% python3 -q
>>> import numpy as np
>>> np.set_printoptions(precision=3, suppress=True, linewidth=140, floatmode="fixed")
>>> def rd(a):
...     return np.round(a, 3) + 0
... 
>>> rng = np.random.default_rng(19)
>>> J = np.array([[8, 4, 7, 8, 3, 1, 9, 2, 1, 0, 4, 7],
...     [0, 7, 3, 7, 9, 9, 3, 5, 3, 4, 6, 7],
...     [9, 7, 3, 9, 6, 9, 6, 9, 2, 8, 3, 4],
...     [8, 5, 7, 2, 5, 5, 9, 5, 4, 3, 3, 6],
...     [7, 1, 4, 1, 1, 7, 5, 8, 5, 2, 1, 0]]) * (rng.random((5, 12)) < 0.3)
>>> print(J)
[[0 0 7 8 0 0 0 0 0 0 0 0]
 [0 0 0 0 0 0 0 0 3 4 0 0]
 [0 0 0 0 0 0 0 9 2 0 0 0]
 [0 0 0 0 5 0 0 0 0 3 0 6]
 [7 0 4 0 0 0 0 8 5 0 1 0]]
>>> def softmax(z):
...     e = np.exp(z - z.max(axis=-1, keepdims=True))
...     return e / e.sum(axis=-1, keepdims=True)
... 
>>> print(rd(softmax(J[1] + -2)))
[0.012 0.012 0.012 0.012 0.012 0.012 0.012 0.012 0.237 0.645 0.012 0.012]
>>> print(rd(softmax(10 * J[1])))
[0.000 0.000 0.000 0.000 0.000 0.000 0.000 0.000 0.000 1.000 0.000 0.000]
>>> print(rd(softmax(J[1])))
[0.012 0.012 0.012 0.012 0.012 0.012 0.012 0.012 0.237 0.645 0.012 0.012]
>>> att = J @ J.T / np.sqrt(12)
>>> print(rd(softmax(att + np.triu(np.full(att.shape, -np.inf), 1))))
[[1.000 0.000 0.000 0.000 0.000]
 [0.001 0.999 0.000 0.000 0.000]
 [0.000 0.000 1.000 0.000 0.000]
 [0.000 0.000 0.000 1.000 0.000]
 [0.000 0.000 0.000 0.000 1.000]]
>>> print(rd(softmax(att)))
[[1.000 0.000 0.000 0.000 0.000]
 [0.001 0.922 0.004 0.022 0.051]
 [0.000 0.000 0.704 0.000 0.296]
 [0.000 0.000 0.000 1.000 0.000]
 [0.000 0.000 0.000 0.000 1.000]]
>>> f = np.array([1, -4])
>>> print(np.array([np.convolve(row, f, "same") for row in J]))
[[  0   0   7 -20 -32   0   0   0   0   0   0   0]
 [  0   0   0   0   0   0   0   0   3  -8 -16   0]
 [  0   0   0   0   0   0   0   9 -34  -8   0   0]
 [  0   0   0   0   5 -20   0   0   0   3 -12   6]
 [  7 -28   4 -16   0   0   0   8 -27 -20   1  -4]]
>>> print(np.cross(J[1, :3], J[3, :3]))
[0 0 0]
>>> print(np.convolve(J[1], f))
[  0   0   0   0   0   0   0   0   3  -8 -16   0   0]
>>> print(np.correlate(J[1], J[3], "full"))
[ 0  0  0  0  0  0  0  0 18 24  9 12  0  0  0 15 20  0  0  0  0  0  0]
>>> A = np.loadtxt("dump.csv", delimiter=",")
>>> print(A)
[[-0.100  1.600 -1.700 -0.900 -1.000  0.900  0.500 -0.900 -1.500]
 [-0.800  2.100  0.400 -0.300  0.000  0.700 -0.800 -0.200 -1.500]
 [-0.100  1.200 -0.800 -1.900  0.200  0.200 -1.900 -0.400  1.300]
 [ 0.200  0.800 -0.100  0.100 -1.100  0.500  1.100  1.000  0.600]
 [ 0.800 -0.100  1.900  2.100  1.100  1.900 -0.400  0.100  0.400]
 [-2.200 -0.600 -1.200  0.400 -0.200 -0.900 -1.700 -1.000 -1.200]
 [ 0.400  0.800  2.800 -2.400  0.300  1.700 -0.100 -0.100  2.300]
 [-1.500 -0.700  0.000 -1.400  0.700  0.400 -0.800 -1.400 -0.900]
 [ 1.000 -0.600  1.000 -0.200  0.900 -0.400 -1.300  0.800  1.000]
 [-0.200 -0.500 -0.300 -0.200  0.700 -0.600 -0.400  1.200  1.100]]
>>> Q, vecs = np.linalg.qr(A[:, :1])[0], np.linalg.qr(A[:, 1:])[0]
>>> sv = np.linalg.svd(Q.T @ vecs, compute_uv=False)
>>> print(rd(np.degrees(np.arccos(sv.clip(0, 1)))))
[30.901]
>>> M = np.loadtxt("m.csv", delimiter=",")
>>> print(rd(M))
[[ 0.523  0.030 -0.098 -0.262 -0.155 -0.551  0.010 -0.159]
 [ 0.030  0.624  0.080 -0.157 -0.258  0.064 -0.218  0.291]
 [-0.098  0.080  0.206 -0.019 -0.352 -0.013  0.288 -0.060]
 [-0.262 -0.157 -0.019  0.177  0.230  0.289 -0.042  0.047]
 [-0.155 -0.258 -0.352  0.230  0.833  0.381 -0.546  0.185]
 [-0.551  0.064 -0.013  0.289  0.381  0.690 -0.278  0.310]
 [ 0.010 -0.218  0.288 -0.042 -0.546 -0.278  0.657 -0.346]
 [-0.159  0.291 -0.060  0.047  0.185  0.310 -0.346  0.290]]
>>> A2 = M / np.sqrt((M ** 2).mean(axis=1, keepdims=True))
>>> print(np.linalg.matrix_rank(A2) == np.linalg.matrix_rank(M))
True
>>> print(rd(np.linalg.norm(A2, axis=1)))
[2.828 2.828 2.828 2.828 2.828 2.828 2.828 2.828]
>>> print(rd(A2[0]))
[ 1.761  0.100 -0.330 -0.881 -0.523 -1.856  0.033 -0.536]
>>> ev, vecs = np.linalg.eigh(M)
>>> print(rd(np.linalg.eigvalsh(M + -2 * np.eye(8))))
[-2.000 -2.000 -2.000 -2.000 -2.000 -1.000 -1.000  0.000]
>>> print(rd(vecs.T @ M @ vecs))
[[0.000 0.000 0.000 0.000 0.000 0.000 0.000 0.000]
 [0.000 0.000 0.000 0.000 0.000 0.000 0.000 0.000]
 [0.000 0.000 0.000 0.000 0.000 0.000 0.000 0.000]
 [0.000 0.000 0.000 0.000 0.000 0.000 0.000 0.000]
 [0.000 0.000 0.000 0.000 0.000 0.000 0.000 0.000]
 [0.000 0.000 0.000 0.000 0.000 1.000 0.000 0.000]
 [0.000 0.000 0.000 0.000 0.000 0.000 1.000 0.000]
 [0.000 0.000 0.000 0.000 0.000 0.000 0.000 2.000]]
>>> print((ev > 1e-8).sum(), (ev < -1e-8).sum())
3 0
>>> print(np.allclose(M[:-1].T @ np.linalg.lstsq(M[:-1].T, M[-1])[0], M[-1]))
True
>>> print(np.abs(np.diag(np.linalg.qr(M)[1])) > 1e-9)
[ True  True  True False False False False False]
>>> print(rd(np.trace(np.linalg.pinv(M) @ M)))
3.0
>>> print(np.unique(M.round(6), axis=0).shape)
(8, 8)
